$ python3 -q
>>> import numpy as np
>>> import numpy.linalg as la
>>> np.set_printoptions(suppress=True, linewidth=160)
>>> def rnd(a):
...     return np.round(a, 2) + 0
... 
>>> B = np.array([[1, 1], [1, -1]])
>>> rng = np.random.default_rng(796206)
>>> M = np.kron(B, np.kron(B, B))[rng.permutation(8)][:7]
>>> M
array([[ 1,  1,  1,  1,  1,  1,  1,  1],
       [ 1, -1,  1, -1, -1,  1, -1,  1],
       [ 1, -1, -1,  1, -1,  1,  1, -1],
       [ 1, -1, -1,  1,  1, -1, -1,  1],
       [ 1,  1, -1, -1, -1, -1,  1,  1],
       [ 1, -1,  1, -1,  1, -1,  1, -1],
       [ 1,  1,  1,  1, -1, -1, -1, -1]])
>>> B = M / la.norm(M, axis=1)
Traceback (most recent call last):
  File "<python-input-8>", line 1, in <module>
    B = M / la.norm(M, axis=1)
        ~~^~~~~~~~~~~~~~~~~~~~
ValueError: operands could not be broadcast together with shapes (7,8) (7,) 
>>> B = M / la.norm(M, axis=1, keepdims=True)
>>> gram = B @ B.T
>>> rnd(gram[1])
array([0., 1., 0., 0., 0., 0., 0.])
>>> print((np.abs(gram) > 0.9).astype(int))
[[1 0 0 0 0 0 0]
 [0 1 0 0 0 0 0]
 [0 0 1 0 0 0 0]
 [0 0 0 1 0 0 0]
 [0 0 0 0 1 0 0]
 [0 0 0 0 0 1 0]
 [0 0 0 0 0 0 1]]
>>> vec = np.array([0, 2, 3, 1, 1, 1, 2, -3])
>>> (M @ vec).argmax()
np.int64(0)
>>> la.norm(M @ vec) <= la.norm(M, 2) * la.norm(vec) + 1e-9
np.True_
>>> np.sign((M @ vec).round(6))
array([ 1, -1,  1, -1, -1,  1,  1])
>>> print(M @ vec)
[ 7 -5  1 -9 -5  5  5]
>>> vec @ M
Traceback (most recent call last):
  File "<python-input-18>", line 1, in <module>
    vec @ M
    ~~~~^~~
ValueError: matmul: Input operand 1 has a mismatch in its core dimension 0, with gufunc signature (n?,k),(k,m?)->(n?,m?) (size 7 is different from 8)
>>> print(M * vec)
[[ 0  2  3  1  1  1  2 -3]
 [ 0 -2  3 -1 -1  1 -2 -3]
 [ 0 -2 -3  1 -1  1  2  3]
 [ 0 -2 -3  1  1 -1 -2 -3]
 [ 0  2 -3 -1 -1 -1  2 -3]
 [ 0 -2  3 -1  1 -1  2  3]
 [ 0  2  3  1 -1 -1 -2  3]]
>>> print(np.abs(M).max())
1
>>> la.rank(M)
Traceback (most recent call last):
  File "<python-input-21>", line 1, in <module>
    la.rank(M)
    ^^^^^^^
AttributeError: module 'numpy.linalg' has no attribute 'rank'
>>> np.zeros(7, 8)
Traceback (most recent call last):
  File "<python-input-22>", line 1, in <module>
    np.zeros(7, 8)
    ~~~~~~~~^^^^^^
TypeError: Cannot interpret '8' as a data type
>>> M[:, 8]
Traceback (most recent call last):
  File "<python-input-23>", line 1, in <module>
    M[:, 8]
    ~^^^^^^
IndexError: index 8 is out of bounds for axis 1 with size 8
>>> print(rnd(M.mean(axis=0)))
[ 1.   -0.14  0.14  0.14 -0.14 -0.14  0.14  0.14]
>>> W0 = np.loadtxt("layer17.csv", delimiter=",")
>>> W0
array([[-1.4 ,  0.11,  2.38,  1.17],
       [ 0.35,  1.28,  2.  , -1.8 ],
       [ 2.72, -0.98,  0.49, -0.62],
       [ 2.51,  0.85, -0.5 ,  1.31],
       [-1.71, -1.84,  1.57,  0.46],
       [-1.95,  2.17, -0.54, -0.44],
       [-1.02,  0.35,  1.9 , -2.05],
       [-1.69, -0.67, -1.97,  1.34],
       [-1.6 , -2.36, -0.6 , -0.72],
       [ 0.2 , -2.05, -1.11,  1.88],
       [-0.55, -1.24,  2.64,  0.42],
       [ 0.24,  0.73, -2.9 ,  0.16],
       [-2.63,  1.08,  0.54,  0.78],
       [-1.97, -0.17,  1.89,  1.24],
       [ 0.8 ,  1.56,  0.01, -2.43],
       [-2.09,  0.46,  1.26,  1.69],
       [ 0.02,  0.32, -1.86,  2.33],
       [ 2.27,  0.38, -1.37, -1.36],
       [-2.15,  0.87,  1.76,  0.71],
       [-0.07,  2.51, -1.64, -0.17],
       [-1.13,  1.51, -2.04, -1.14],
       [-1.34,  2.22,  1.46,  0.39],
       [-0.66, -2.06,  1.3 , -1.63],
       [-1.62, -1.98,  0.96, -1.23],
       [-1.97,  1.73, -0.32,  1.42],
       [ 1.72,  0.19,  2.19, -1.09],
       [ 0.72,  0.23,  2.09,  2.02],
       [ 2.76, -0.99, -0.6 , -0.22],
       [-0.51, -2.43, -0.77, -1.49],
       [-0.52, -1.76,  0.48,  2.32],
       [ 0.72,  1.38,  0.2 ,  2.56],
       [ 2.49,  0.56, -1.23,  1.  ],
       [ 0.99,  2.38,  1.  , -1.16]])
>>> Ac = W0 - W0.mean(axis=0)
>>> Uu, s, VT = la.svd(Ac, full_matrices=False)
>>> np.abs(Uu[:, 0]).argmax()
np.int64(17)
>>> la.matrix_rank(Ac)
np.int64(4)
>>> rnd(s)
array([9.85, 8.59, 8.24, 7.25])
>>> rnd((s ** 2).sum() ** 2 / (s ** 4).sum())
np.float64(3.82)
>>> print(rnd(Ac.mean(axis=0)))
[0. 0. 0. 0.]
>>> np.abs(VT[0]).argmax()
np.int64(0)
>>> idx = W0[:, 1] > np.median(W0[:, 1])
>>> u = W0[idx].mean(axis=0) - W0[~idx].mean(axis=0)
>>> ((W0 - W0.mean(axis=0)) @ u > 0).astype(int)
array([0, 1, 0, 1, 0, 1, 0, 0, 0, 0, 0, 1, 1, 0, 1, 0, 1, 1, 1, 1, 1, 1, 0, 0, 1, 0, 0, 0, 0, 0, 1, 1, 1])
>>> rnd(u)
array([ 0.12,  2.37, -0.79, -0.15])
>>> Ac = W0 - W0.mean(axis=0)
>>> vecs = la.svd(Ac)[2][:1]
>>> B = Ac - Ac @ vecs.T @ vecs
>>> rnd(la.norm(B) / la.norm(Ac))
np.float64(0.82)
>>> rnd(B.std(axis=0))
array([0.85, 1.42, 1.13, 1.37])
>>> D = la.norm(W0[:, None] - W0[None], axis=-1)
>>> la.matrix_rank(D ** 2)
np.int64(6)
>>> print(np.unravel_index(D.round(6).argmax(), D.shape))
(np.int64(13), np.int64(17))
>>> D.shape
(33, 33)
>>> C = W0[[20, 2]].astype(float)
>>> for _ in range(5):
...     idx = la.norm(W0[:, None] - C, axis=-1).argmin(axis=1)
...     C = np.array([W0[idx == j].mean(axis=0) for j in range(2)])
... 
>>> print(idx)
[0 1 1 1 1 0 0 0 1 1 1 0 0 0 0 0 0 1 0 0 0 0 1 1 0 1 1 1 1 1 0 1 0]
>>> print(np.bincount(idx))
[17 16]
>>> rnd(C)
array([[-0.98,  1.09,  0.07,  0.38],
       [ 0.54, -0.89,  0.47, -0.05]])
>>> mat = np.diag(5 * np.array([7, 1, 4, 6, 8])) + np.array([[3, -2, 0, -2, -1],
...     [0, 1, -1, 1, -2],
...     [0, 1, -1, 3, 1],
...     [-3, 1, 1, -3, 0],
...     [-2, -2, 2, -3, 0]])
>>> mat
array([[38, -2,  0, -2, -1],
       [ 0,  6, -1,  1, -2],
       [ 0,  1, 19,  3,  1],
       [-3,  1,  1, 27,  0],
       [-2, -2,  2, -3, 40]])
>>> t3 = np.stack([mat, 3 * mat, mat[::-1]])
>>> t3.shape
(3, 5, 5)
>>> t3.sum(axis=0)
array([[150, -10,   2, -11,  36],
       [ -3,  25,  -3,  31,  -8],
       [  0,   5,  95,  15,   5],
       [-12,  10,   3, 109,  -2],
       [ 30, -10,   8, -14, 159]])
>>> print(la.matrix_rank(t3))
[5 5 5]
>>> la.matrix_rank(t3.reshape(3, -1))
np.int64(2)
>>> u = np.array([2, -3, 0, 3, 2])
>>> B = mat + np.outer(u, np.eye(5)[1])
>>> print(rnd(la.det(B) / la.det(mat)), rnd(1 + la.solve(mat, u)[1]))
0.49 0.49
>>> B
array([[38.,  0.,  0., -2., -1.],
       [ 0.,  3., -1.,  1., -2.],
       [ 0.,  1., 19.,  3.,  1.],
       [-3.,  4.,  1., 27.,  0.],
       [-2.,  0.,  2., -3., 40.]])
>>> A = np.loadtxt("case12.csv", delimiter=",")
>>> A
array([[-0.52,  6.94, -0.56,  1.59],
       [ 1.48, -3.52,  1.06, -1.21],
       [ 0.94,  0.55, -5.95,  4.14],
       [ 2.83,  1.84, -6.62,  3.49],
       [-1.41,  5.83, -1.28,  1.13],
       [ 2.86,  3.3 , -7.38,  4.12],
       [-0.64, -1.38,  3.41, -3.51],
       [ 1.82,  3.21, -5.92,  4.57],
       [-2.12,  6.32, -1.64,  0.38],
       [ 2.61, -2.93,  0.75, -3.1 ],
       [-2.45,  8.65, -0.35, -0.5 ],
       [-2.85,  7.72, -1.21,  0.93],
       [-0.39, -3.35,  1.98, -3.84],
       [ 1.88,  1.99, -7.72,  4.34],
       [ 0.55, -2.2 ,  1.4 , -2.86],
       [ 0.2 ,  2.22, -4.84,  4.13],
       [-0.25,  1.79, -7.11,  4.84],
       [ 0.74,  1.86, -6.18,  4.33],
       [ 2.56, -0.09, -5.1 ,  3.64],
       [-1.78,  7.55, -0.13,  1.12],
       [-1.87,  8.43, -0.06,  0.52],
       [ 1.43,  3.1 , -6.34,  3.41],
       [ 1.99, -1.63,  3.07, -3.83],
       [ 3.43, -4.59,  2.19, -3.57],
       [-2.46,  8.55, -3.51,  0.4 ],
       [ 2.13,  0.37, -8.15,  4.69],
       [-0.93,  6.41, -0.26, -0.53],
       [ 2.31,  3.86, -6.08,  3.19],
       [ 1.02,  1.38, -5.67,  3.79],
       [ 2.19, -0.84, -5.78,  4.79],
       [ 1.75,  1.33, -7.35,  4.08],
       [ 1.68, -1.61,  1.72, -3.68],
       [ 0.82,  2.5 , -7.77,  4.61],
       [ 2.07,  2.07, -5.64,  5.96],
       [-2.28,  7.2 , -3.18,  0.29],
       [ 1.44,  1.52, -6.82,  4.7 ],
       [ 0.42, -2.35,  0.45, -3.06],
       [-2.96,  5.31,  0.65,  1.03],
       [ 1.59, -3.12, -0.39, -3.28],
       [-1.32,  7.14,  0.46,  1.71],
       [-0.84,  5.46, -2.37,  1.31],
       [ 0.02,  2.96, -8.35,  4.73]])
>>> D = la.norm(A[:, None] - A[None], axis=-1)
>>> D.shape
(42, 42)
>>> np.unravel_index(D.round(6).argmax(), D.shape)
(np.int64(23), np.int64(24))
>>> (D + 1e9 * np.eye(42)).round(6).argmin(axis=1)
array([39,  9, 28, 30,  8, 13, 12, 21,  4, 38, 20, 19, 14, 30, 36, 28, 17, 28, 29, 39, 19, 27, 31,  9, 34, 30,  8, 21, 17, 18, 13, 22, 41,  7, 24, 30, 14,  4,
        9, 19,  4, 32])
>>> print(D[18].round(6).argsort(kind="stable")[:4])
[18 29  2 28]
>>> B = np.array([[8, 4, 4],
...     [9, 3, 4],
...     [5, 9, 8],
...     [4, 7, 6],
...     [9, 1, 0],
...     [8, 7, 1],
...     [4, 4, 1],
...     [0, 0, 7]])
>>> print(la.matrix_rank(M @ B))
3
>>> B.T @ M.T
array([[ 47,  -5,   1,  -5,  -5,   5,   5],
       [ 35,   5,   9, -11, -13,   1,  11],
       [ 31,   9,  -7,   3,   1,  -5,  13]])
>>> np.einsum("ij->j", M)
array([ 7, -1,  1,  1, -1, -1,  1,  1])
>>> la.matrix_rank(np.vstack([M, B.T]))
np.int64(8)
>>> print(np.vstack([M, B.T]).shape)
(10, 8)
>>> np.einsum("ik,kj->ij", M, B)
array([[ 47,  35,  31],
       [ -5,   5,   9],
       [  1,   9,  -7],
       [ -5, -11,   3],
       [ -5, -13,   1],
       [  5,   1,  -5],
       [  5,  11,  13]])
>>> np.einsum("ik,kj->ji", M, B)
array([[ 47,  -5,   1,  -5,  -5,   5,   5],
       [ 35,   5,   9, -11, -13,   1,  11],
       [ 31,   9,  -7,   3,   1,  -5,  13]])
>>> data = np.array([[2, -2, 0, 0], [1, 0, 0, 0], [0, 0, 2, -2], [0, 0, 1, 0]])
>>> # splits into 2 blocks
>>> u = np.array([0, 1, 2, -1])
>>> B = data + np.outer(u, np.eye(4)[1])
>>> rnd(la.det(B) / la.det(data)), rnd(1 + la.solve(data, u)[1])
(np.float64(2.0), np.float64(2.0))
>>> np.flatnonzero(la.matrix_power((data != 0) + (data.T != 0) + np.eye(4), 4)[0])
array([0, 1])
>>> print((la.matrix_power((data != 0) + (data.T != 0) + np.eye(4), 4) > 0).astype(int))
[[1 1 0 0]
 [1 1 0 0]
 [0 0 1 1]
 [0 0 1 1]]
>>> arr = np.load("test18.npy")
>>> arr
array([[-1, -1, -1,  0,  2,  3, -2,  1],
       [ 1, -1, -1, -1,  0,  2,  3, -2],
       [-2,  1, -1, -1, -1,  0,  2,  3],
       [ 3, -2,  1, -1, -1, -1,  0,  2],
       [ 2,  3, -2,  1, -1, -1, -1,  0],
       [ 0,  2,  3, -2,  1, -1, -1, -1],
       [-1,  0,  2,  3, -2,  1, -1, -1],
       [-1, -1,  0,  2,  3, -2,  1, -1]])
>>> u, v = arr[0], arr[4]
>>> print(u @ v)
-6
>>> p = (u @ v) / (u @ u) * u
>>> rnd(v - p)
array([ 1.71,  2.71, -2.29,  1.  , -0.43, -0.14, -1.57,  0.29])
>>> np.outer(u, v)
array([[-2, -3,  2, -1,  1,  1,  1,  0],
       [-2, -3,  2, -1,  1,  1,  1,  0],
       [-2, -3,  2, -1,  1,  1,  1,  0],
       [ 0,  0,  0,  0,  0,  0,  0,  0],
       [ 4,  6, -4,  2, -2, -2, -2,  0],
       [ 6,  9, -6,  3, -3, -3, -3,  0],
       [-4, -6,  4, -2,  2,  2,  2,  0],
       [ 2,  3, -2,  1, -1, -1, -1,  0]])
>>> rnd(la.norm(u + v) ** 2 + la.norm(u - v) ** 2)
np.float64(84.0)
>>> la.matrix_rank(np.outer(u, v))
np.int64(1)
>>> X = np.load("w.npy")
>>> X
array([[  1.8 ,   7.84,   0.96,   2.57,   7.  ,   5.43],
       [  0.99,   4.26,   0.59,   1.38,   3.98,   2.78],
       [  1.67,   7.75,   1.01,   2.8 ,   7.  ,   5.17],
       [ -2.19,  -9.86,  -0.97,  -3.42,  -8.76,  -6.55],
       [ -5.75, -25.07,  -2.85,  -8.23, -22.44, -16.77],
       [  2.43,  11.07,   1.26,   3.64,   9.94,   7.3 ],
       [  3.07,  13.53,   1.75,   4.3 ,  12.  ,   8.98],
       [  1.73,   8.35,   0.94,   2.83,   7.39,   5.79],
       [  1.78,   8.15,   1.05,   2.81,   7.03,   5.66],
       [ -0.5 ,  -1.91,  -0.4 ,  -0.57,  -1.82,  -1.28],
       [ -0.69,  -3.17,  -0.27,  -1.19,  -2.96,  -2.46],
       [  0.94,   4.62,   0.35,   1.51,   4.07,   3.05],
       [  0.29,   1.71,   0.24,   0.61,   1.47,   1.23],
       [ -2.93, -13.36,  -1.48,  -4.48, -11.82,  -8.88],
       [ -2.26,  -9.93,  -1.12,  -3.26,  -8.67,  -6.38],
       [ -3.29, -14.71,  -1.64,  -5.1 , -13.04,  -9.83],
       [  2.21,  10.13,   1.22,   3.29,   9.05,   6.79],
       [  1.03,   4.74,   0.45,   1.57,   4.43,   3.19],
       [  1.71,   8.06,   0.84,   2.58,   7.14,   5.2 ],
       [ -0.54,  -2.73,  -0.32,  -1.01,  -2.59,  -1.82],
       [  1.03,   5.01,   0.52,   1.61,   4.26,   3.24],
       [  1.65,   7.04,   0.93,   2.28,   6.4 ,   4.72],
       [  1.85,   8.38,   0.87,   2.76,   7.63,   5.44],
       [  1.55,   7.46,   0.79,   2.6 ,   6.76,   4.98],
       [ -0.28,  -0.88,  -0.15,  -0.14,  -0.7 ,  -0.7 ],
       [  3.3 ,  14.86,   1.57,   4.95,  13.27,   9.77],
       [ -8.38, -37.92,  -4.28, -12.68, -33.64, -25.24],
       [ -0.54,  -2.88,  -0.37,  -0.75,  -2.48,  -1.81],
       [ -2.56, -11.25,  -1.33,  -3.79,  -9.92,  -7.73],
       [ -1.57,  -7.81,  -0.9 ,  -2.35,  -6.93,  -5.05]])
>>> Q, r_ = la.qr(X)
>>> rnd(np.trace(Q @ Q.T))
np.float64(6.0)
>>> rnd(Q.T @ Q)
array([[1., 0., 0., 0., 0., 0.],
       [0., 1., 0., 0., 0., 0.],
       [0., 0., 1., 0., 0., 0.],
       [0., 0., 0., 1., 0., 0.],
       [0., 0., 0., 0., 1., 0.],
       [0., 0., 0., 0., 0., 1.]])
>>> Q.shape, r_.shape
((30, 6), (6, 6))
>>> D = la.norm(X[:, None] - X[None], axis=-1)
>>> la.matrix_rank(D ** 2)
np.int64(8)
>>> np.unravel_index(D.round(6).argmax(), D.shape)
(np.int64(25), np.int64(26))
>>> (D + 1e9 * np.eye(30)).round(6).argmin(axis=1)
array([18, 11,  0, 14, 15, 16, 25,  8,  7, 27, 19, 17, 24, 15,  3, 13,  5, 20,  0, 27, 17, 23,  7,  2,  9,  6,  4, 19,  3, 14])
>>> idx = X[:, 0] > np.median(X[:, 0])
>>> u = X[idx].mean(axis=0) - X[~idx].mean(axis=0)
>>> rnd((((X - X.mean(axis=0)) @ u > 0) == idx).mean())
np.float64(0.93)
>>> ((X - X.mean(axis=0)) @ u > 0).astype(int)
array([1, 1, 1, 0, 0, 1, 1, 1, 1, 0, 0, 1, 1, 0, 0, 0, 1, 1, 1, 0, 1, 1, 1, 1, 0, 1, 0, 0, 0, 0])
>>> print(rnd(u))
[ 3.87 17.45  2.02  5.79 15.57 11.64]
>>> np.argsort(-np.abs(u).round(6), kind="stable")
array([1, 4, 5, 3, 0, 2])
>>> Ac = X - X.mean(axis=0)
>>> Uu, s, VT = la.svd(Ac, full_matrices=False)
>>> print(rnd(Ac.mean(axis=0)))
[0. 0. 0. 0. 0. 0.]
>>> print(rnd((s ** 2).sum() ** 2 / (s ** 4).sum()))
1.0
>>> np.searchsorted(np.cumsum(s ** 2) / (s ** 2).sum(), 0.9) + 1
np.int64(1)
>>> (np.sign(Uu[:, 0]) == np.sign(Uu[0, 0])).astype(int)
array([1, 1, 1, 0, 0, 1, 1, 1, 1, 0, 0, 1, 1, 0, 0, 0, 1, 1, 1, 0, 1, 1, 1, 1, 0, 1, 0, 0, 0, 0])
>>> print(rnd(s))
[99.25  0.73  0.64  0.46  0.41  0.34]
